>>> import numpy as np
>>> np.set_printoptions(precision=1, suppress=True, linewidth=120, legacy="1.25")
>>> M = np.load("x.npy")
>>> M
array([[ 0, -7,  3],
       [ 7,  0,  1],
       [-3, -1,  0]])
>>> # antisymmetric, zero diagonal
>>> U, sigma, VT = np.linalg.svd(M)
>>> vecs = VT[:(sigma > 1e-8).sum()]
>>> rng = np.random.default_rng(941)
>>> vec = M[2] + -2 * M[0] + rng.integers(2) * np.eye(3)[1]
>>> vec
array([-3., 13., -6.])
>>> np.diag(vecs.T @ vecs)
array([1. , 0.8, 0.2])
>>> round(float(np.linalg.norm(vec - vecs.T @ vecs @ vec)), 1)
0.0
>>> T = np.stack([M, -2 * M, M[::-1]])
>>> T.sum(axis=0)
array([[-3,  6, -3],
       [ 0,  0,  0],
       [ 3, -6,  3]])
>>> np.linalg.matrix_rank(T.reshape(3, -1))
2
>>> np.einsum("bij,cij->bc", T, T)
array([[ 118, -236,   64],
       [-236,  472, -128],
       [  64, -128,  118]])
>>> np.unique(M.round(6), axis=0).shape
(3, 3)
>>> np.allclose(M[:-1].T @ np.linalg.lstsq(M[:-1].T, M[-1])[0], M[-1])
True
>>> np.round(M @ np.linalg.pinv(M) @ M, 1) + 0
array([[ 0., -7.,  3.],
       [ 7.,  0.,  1.],
       [-3., -1.,  0.]])
>>> np.abs(np.diag(np.linalg.qr(M)[1])) > 1e-9
array([ True,  True, False])
>>> E = np.array([[2, 0, 1], [0, 2, 0], [1, 0, 2]])
>>> E
array([[2, 0, 1],
       [0, 2, 0],
       [1, 0, 2]])
>>> theta = np.radians(120)
>>> Rm = np.eye(3)
>>> Rm[2, 2] = Rm[1, 1] = np.cos(theta)
>>> Rm[2, 1], Rm[1, 2] = -np.sin(theta), np.sin(theta)
>>> Rm
array([[ 1. ,  0. ,  0. ],
       [ 0. , -0.5,  0.9],
       [ 0. , -0.9, -0.5]])
>>> B = E @ Rm.T
>>> B
array([[ 2. ,  0.9, -0.5],
       [ 0. , -1. , -1.7],
       [ 1. ,  1.7, -1. ]])
>>> np.abs(B - E).max(axis=0)
array([0., 3., 3.])
